$ python -q
>>> import numpy as np
>>> np.set_printoptions(precision=2, suppress=True, linewidth=160)
>>> M = np.load("arr.npy")
>>> M
array([[ 7,  1,  9,  5,  8,  5,  1,  2,  5,  3,  3],
       [19, 13, 29, 17, 23, 13,  9, 14, 20, 15, 21],
       [ 4, 10, 10,  3,  1,  9,  1, 21,  9, 16, 17],
       [15, 17, 19, 22, 21, 14, 10, 14, 13, 21, 26],
       [ 7,  1,  9,  5,  8,  5,  1,  2,  5,  3,  3],
       [15, 17, 19, 22, 21, 14, 10, 14, 13, 21, 26],
       [13, 29, 19, 18, 15, 14, 14, 14, 21, 19, 32],
       [24, 21, 37, 22, 29, 16, 14, 16, 28, 18, 29],
       [10, 25, 19, 13,  9, 15,  9, 28, 19, 26, 34],
       [21, 27, 31, 27, 27, 19, 15, 24, 24, 29, 39],
       [ 9, 23, 15, 13,  9, 13,  9, 20, 16, 21, 29]])
>>> np.allclose(M[:-1].T @ np.linalg.lstsq(M[:-1].T, M[-1])[0], M[-1])
True
>>> M @ np.linalg.pinv(M) @ M
array([[ 7.,  1.,  9.,  5.,  8.,  5.,  1.,  2.,  5.,  3.,  3.],
       [19., 13., 29., 17., 23., 13.,  9., 14., 20., 15., 21.],
       [ 4., 10., 10.,  3.,  1.,  9.,  1., 21.,  9., 16., 17.],
       [15., 17., 19., 22., 21., 14., 10., 14., 13., 21., 26.],
       [ 7.,  1.,  9.,  5.,  8.,  5.,  1.,  2.,  5.,  3.,  3.],
       [15., 17., 19., 22., 21., 14., 10., 14., 13., 21., 26.],
       [13., 29., 19., 18., 15., 14., 14., 14., 21., 19., 32.],
       [24., 21., 37., 22., 29., 16., 14., 16., 28., 18., 29.],
       [10., 25., 19., 13.,  9., 15.,  9., 28., 19., 26., 34.],
       [21., 27., 31., 27., 27., 19., 15., 24., 24., 29., 39.],
       [ 9., 23., 15., 13.,  9., 13.,  9., 20., 16., 21., 29.]])
>>> np.abs(np.diag(np.linalg.qr(M)[1])) > 1e-9
array([ True,  True,  True,  True,  True, False, False, False, False, False, False])
>>> round(np.linalg.norm(M, 2) / np.linalg.norm(M), 2)
np.float64(0.98)
>>> np.linalg.matrix_rank(M, rtol=0.1)
np.int64(2)
>>> np.linalg.cond(M) > 100
np.True_
>>> [round(float(x), 2) for x in np.linalg.svd(M, compute_uv=False)[:3]]
[192.98, 36.72, 17.32]
>>> np.argsort(-np.linalg.norm(M, axis=0).round(6), kind="stable")[:3]
array([10,  2,  9])
>>> B = M / np.linalg.norm(M, axis=1, keepdims=True)
>>> G = B @ B.T
>>> np.linalg.norm(B, axis=1)
array([1., 1., 1., 1., 1., 1., 1., 1., 1., 1., 1.])
>>> np.argwhere(np.triu(np.abs(G) > 0.95, 1))
array([[ 0,  4],
       [ 1,  3],
       [ 1,  5],
       [ 1,  7],
       [ 1,  9],
       [ 2,  8],
       [ 3,  5],
       [ 3,  6],
       [ 3,  7],
       [ 3,  9],
       [ 5,  6],
       [ 5,  7],
       [ 5,  9],
       [ 6,  8],
       [ 6,  9],
       [ 6, 10],
       [ 7,  9],
       [ 8,  9],
       [ 8, 10],
       [ 9, 10]])
>>> np.round(np.degrees(np.arccos(np.clip(G[3, 6], -1, 1))), 2)
np.float64(15.43)
>>> rank = np.linalg.matrix_rank(M)
>>> rank
np.int64(5)
>>> ns = np.linalg.svd(M)[2][rank:].T
>>> [int(np.linalg.matrix_rank(np.delete(M, i, axis=0))) for i in range(11)]
[5, 5, 5, 5, 5, 5, 5, 5, 5, 5, 5]
>>> mat = np.load("run12.npy")
>>> mat
array([[ 0.2 , -1.2 , -0.6 ,  0.9 , -5.99],
       [ 0.2 ,  0.1 , -0.2 ,  0.  ,  0.5 ],
       [-0.1 , -0.3 ,  0.9 , -0.6 , -1.53],
       [ 0.8 , -0.2 , -0.1 , -0.6 , -0.99],
       [ 0.5 ,  0.6 ,  1.  ,  1.3 ,  3.  ],
       [ 1.3 ,  0.2 ,  0.5 ,  0.1 ,  0.99],
       [ 0.3 ,  0.2 , -0.9 ,  1.2 ,  0.99],
       [-0.2 ,  0.3 ,  0.6 ,  0.8 ,  1.52],
       [ 0.7 , -0.4 , -0.5 ,  2.2 , -2.02],
       [ 1.8 ,  0.  , -0.1 , -0.3 ,  0.  ],
       [ 1.8 ,  1.3 , -1.5 ,  1.3 ,  6.51],
       [ 0.4 , -1.  ,  0.9 , -0.8 , -4.99],
       [ 0.  ,  0.3 , -1.3 ,  0.  ,  1.51],
       [-0.6 ,  0.9 , -0.1 ,  0.  ,  4.5 ],
       [-0.5 , -0.9 , -1.8 , -0.5 , -4.5 ],
       [-1.5 ,  1.  , -2.4 ,  0.6 ,  5.  ],
       [ 1.4 , -0.8 , -0.8 , -0.3 , -4.03],
       [-0.7 ,  1.4 , -0.5 ,  1.4 ,  7.  ],
       [ 0.7 ,  0.5 , -0.2 ,  0.8 ,  2.5 ],
       [ 0.1 , -0.2 ,  0.5 , -0.9 , -0.98],
       [-2.  ,  0.5 , -1.7 ,  0.8 ,  2.48],
       [ 0.1 , -0.2 ,  0.5 ,  1.  , -0.98],
       [-0.4 ,  0.3 ,  0.3 ,  0.9 ,  1.5 ],
       [ 0.9 , -0.7 , -0.8 , -0.9 , -3.5 ],
       [-0.7 ,  1.  , -0.5 ,  0.7 ,  5.01],
       [-0.1 , -0.2 ,  0.2 ,  0.4 , -0.99],
       [ 0.3 , -1.7 , -1.1 , -0.5 , -8.5 ],
       [ 0.6 , -1.6 ,  0.9 , -1.5 , -7.97],
       [ 0.8 , -0.3 ,  1.1 , -0.1 , -1.47],
       [-1.4 ,  0.5 ,  0.1 , -1.9 ,  2.52],
       [ 2.4 , -1.5 , -1.7 ,  0.7 , -7.5 ],
       [ 0.5 , -1.  ,  0.9 ,  0.2 , -5.01],
       [-2.  , -1.9 , -0.2 ,  0.2 , -9.49],
       [-1.4 , -0.3 ,  0.5 , -0.6 , -1.5 ],
       [ 0.2 ,  2.7 , -2.1 ,  0.1 , 13.49],
       [ 1.  ,  0.7 , -1.9 , -0.2 ,  3.54],
       [ 1.2 , -1.1 ,  1.5 , -0.3 , -5.51],
       [-0.5 ,  1.1 ,  2.6 , -0.6 ,  5.5 ],
       [ 0.4 ,  2.7 , -1.  ,  0.1 , 13.52],
       [-1.6 ,  1.  , -1.  ,  1.  ,  5.01],
       [-0.2 ,  1.1 ,  0.6 , -2.  ,  5.52],
       [-0.3 ,  0.5 , -0.9 ,  0.2 ,  2.5 ],
       [ 0.2 , -0.6 , -0.3 ,  0.  , -3.03]])
>>> # column 4 is much longer than the rest
>>> Uu, sigma, Vh = np.linalg.svd(mat)
>>> np.argmax(sigma[:-1] / (sigma[1:] + 1e-6)) + 1
np.int64(4)
>>> sigma
array([34.49,  7.32,  6.35,  5.13,  0.02])
>>> B = Uu[:, :4] @ np.diag(sigma[:4]) @ Vh[:4]
>>> np.linalg.matrix_rank(mat, rtol=0.05)
np.int64(4)
>>> d = np.linalg.norm(mat[:, None] - mat[None], axis=-1)
>>> np.flatnonzero(d[9] < d.mean() / 2)
array([ 1,  2,  3,  5,  6,  7,  9, 12, 18, 19, 21, 22, 25, 28])
>>> np.linalg.matrix_rank(d ** 2)
np.int64(7)
>>> d[:5, :5]
array([[0.  , 6.69, 5.03, 5.37, 9.32],
       [6.69, 0.  , 2.44, 1.74, 3.12],
       [5.03, 2.44, 0.  , 1.45, 5.03],
       [5.37, 1.74, 1.45, 0.  , 4.63],
       [9.32, 3.12, 5.03, 4.63, 0.  ]])
>>> X = np.array([[0, 0, 1, 1], [0, 0, 0, 0], [1, 0, 0, 1], [1, 0, 1, 0]])
>>> # symmetric
>>> Ac = mat - mat.mean(axis=0)
>>> evecs = np.linalg.svd(Ac)[2][:4]
>>> B = Ac - Ac @ evecs.T @ evecs
>>> np.diag(evecs.T @ evecs)
array([1.  , 0.04, 1.  , 1.  , 0.96])
>>> np.round(B.std(axis=0), 2) + 0
array([0., 0., 0., 0., 0.])
>>> round(float(np.linalg.norm(B) / np.linalg.norm(Ac)), 2)
0.0
>>> np.round(np.cov(Ac @ evecs.T, rowvar=False), 2) + 0
array([[28.21,  0.  ,  0.  ,  0.  ],
       [ 0.  ,  1.21,  0.  ,  0.  ],
       [ 0.  ,  0.  ,  0.95,  0.  ],
       [ 0.  ,  0.  ,  0.  ,  0.63]])
>>> G = X.T @ X
>>> np.linalg.matrix_rank(G)
np.int64(3)
>>> np.trace(G), (X ** 2).sum()
(np.int64(6), np.int64(6))
>>> [round(float(np.linalg.det(X[:i, :i])), 2) + 0 for i in range(1, 5)]
[0.0, 0.0, 0.0, 0.0]
>>> round(float(np.linalg.eigvalsh(X).min()), 2)
-1.0
>>> m1 = np.load("layer1.npy")
>>> m1
array([[-0.1 , -0.6 , -1.8 , -0.3 ],
       [-1.5 , -0.1 , -0.32,  2.1 ],
       [ 0.5 , -0.4 , -1.19, -0.7 ],
       [-0.1 , -1.  , -2.96, -0.2 ],
       [ 0.2 ,  0.4 ,  1.22, -0.1 ],
       [ 1.  , -0.1 , -0.26,  0.1 ],
       [-2.  ,  0.6 ,  1.85, -0.8 ],
       [ 0.7 ,  1.1 ,  3.28, -1.8 ],
       [-0.7 , -1.2 , -3.72,  0.4 ],
       [ 0.3 ,  0.2 ,  0.5 , -1.  ]])
>>> P = m1 @ np.linalg.solve(m1.T @ m1, m1.T)
>>> np.allclose(P @ P, P)
True
>>> np.diag(P)
array([0.14, 0.58, 0.16, 0.44, 0.05, 0.2 , 0.87, 0.46, 0.67, 0.44])
>>> round(float(np.trace(P)), 2)
4.0
>>> P @ m1[:, 3]
array([-0.3,  2.1, -0.7, -0.2, -0.1,  0.1, -0.8, -1.8,  0.4, -1. ])
>>> u, r1 = m1[0], m1[8]
>>> np.round(u @ r1, 2)
np.float64(7.37)
>>> pr = (u @ r1) / (u @ u) * u
>>> np.linalg.matrix_rank(np.outer(u, r1))
np.int64(1)
>>> r1 - pr
array([-0.5 , -0.01, -0.14,  1.  ])
>>> B = np.c_[m1[:, :1] @ np.array([[2]]), np.array([2, -2, 2, -2, 1, 0, 2, 1, -3, 2])]
>>> B
array([[-0.2,  2. ],
       [-3. , -2. ],
       [ 1. ,  2. ],
       [-0.2, -2. ],
       [ 0.4,  1. ],
       [ 2. ,  0. ],
       [-4. ,  2. ],
       [ 1.4,  1. ],
       [-1.4, -3. ],
       [ 0.6,  2. ]])
>>> np.round(np.linalg.lstsq(m1, B[:, 0])[0], 2) + 0
array([2., 0., 0., 0.])
>>> np.linalg.matrix_rank(np.c_[m1, B])
np.int64(5)
>>> F = np.load("case3.npy")
>>> F
array([[ 0.54,  0.76,  0.77,  0.81,  0.46,  0.42,  1.63, -0.99, -1.14],
       [ 0.76, -1.52, -0.16, -0.68,  0.49, -0.39,  2.86, -0.06, -2.22],
       [ 0.77, -0.16, -1.15,  1.04,  5.06, -0.02, -2.57,  0.09,  0.83],
       [ 0.81, -0.68,  1.04,  2.24, -0.17, -1.86, -0.2 , -0.44,  1.33],
       [ 0.46,  0.49,  5.06, -0.17, -0.76,  2.21,  1.03, -1.54, -0.85],
       [ 0.42, -0.39, -0.02, -1.86,  2.21, -1.01,  0.9 , -1.15, -0.7 ],
       [ 1.63,  2.86, -2.57, -0.2 ,  1.03,  0.9 , -0.96,  0.42,  1.5 ],
       [-0.99, -0.06,  0.09, -0.44, -1.54, -1.15,  0.42,  2.6 ,  0.31],
       [-1.14, -2.22,  0.83,  1.33, -0.85, -0.7 ,  1.5 ,  0.31,  2.02]])
>>> # symmetric
>>> round(np.linalg.eigvalsh(F).min(), 2)
np.float64(-8.0)
>>> np.all(np.linalg.eigvalsh(F) > 0)
np.False_
>>> [round(float(np.linalg.det(F[:i, :i])), 2) + 0 for i in range(1, 10)]
[0.54, -1.4, 2.31, 6.12, 63.49, -180.25, 2424.22, 7476.22, 28734.91]
>>> u = np.array([-2, -5, -9, 3, 3, -7, 3, -2, 3])
>>> B = F + np.outer(u, np.eye(9)[5])
>>> np.linalg.matrix_rank(np.linalg.inv(B) - np.linalg.inv(F), tol=1e-8)
np.int64(1)
>>> B = np.linalg.inv(F)
>>> np.linalg.inv(B)
array([[ 0.54,  0.76,  0.77,  0.81,  0.46,  0.42,  1.63, -0.99, -1.14],
       [ 0.76, -1.52, -0.16, -0.68,  0.49, -0.39,  2.86, -0.06, -2.22],
       [ 0.77, -0.16, -1.15,  1.04,  5.06, -0.02, -2.57,  0.09,  0.83],
       [ 0.81, -0.68,  1.04,  2.24, -0.17, -1.86, -0.2 , -0.44,  1.33],
       [ 0.46,  0.49,  5.06, -0.17, -0.76,  2.21,  1.03, -1.54, -0.85],
       [ 0.42, -0.39, -0.02, -1.86,  2.21, -1.01,  0.9 , -1.15, -0.7 ],
       [ 1.63,  2.86, -2.57, -0.2 ,  1.03,  0.9 , -0.96,  0.42,  1.5 ],
       [-0.99, -0.06,  0.09, -0.44, -1.54, -1.15,  0.42,  2.6 ,  0.31],
       [-1.14, -2.22,  0.83,  1.33, -0.85, -0.7 ,  1.5 ,  0.31,  2.02]])
>>> round(float(np.linalg.det(F) * np.linalg.det(B)), 2)
1.0
>>> Q, R = np.linalg.qr(F)
>>> np.trace(Q @ Q.T)
np.float64(9.0)
>>> round(float(abs(R[0, 0])), 2), round(float(np.linalg.norm(F[:, 0])), 2)
(2.73, 2.73)
>>> Q @ R
array([[ 0.54,  0.76,  0.77,  0.81,  0.46,  0.42,  1.63, -0.99, -1.14],
       [ 0.76, -1.52, -0.16, -0.68,  0.49, -0.39,  2.86, -0.06, -2.22],
       [ 0.77, -0.16, -1.15,  1.04,  5.06, -0.02, -2.57,  0.09,  0.83],
       [ 0.81, -0.68,  1.04,  2.24, -0.17, -1.86, -0.2 , -0.44,  1.33],
       [ 0.46,  0.49,  5.06, -0.17, -0.76,  2.21,  1.03, -1.54, -0.85],
       [ 0.42, -0.39, -0.02, -1.86,  2.21, -1.01,  0.9 , -1.15, -0.7 ],
       [ 1.63,  2.86, -2.57, -0.2 ,  1.03,  0.9 , -0.96,  0.42,  1.5 ],
       [-0.99, -0.06,  0.09, -0.44, -1.54, -1.15,  0.42,  2.6 ,  0.31],
       [-1.14, -2.22,  0.83,  1.33, -0.85, -0.7 ,  1.5 ,  0.31,  2.02]])
>>> np.allclose(R.T @ R, F.T @ F)
True
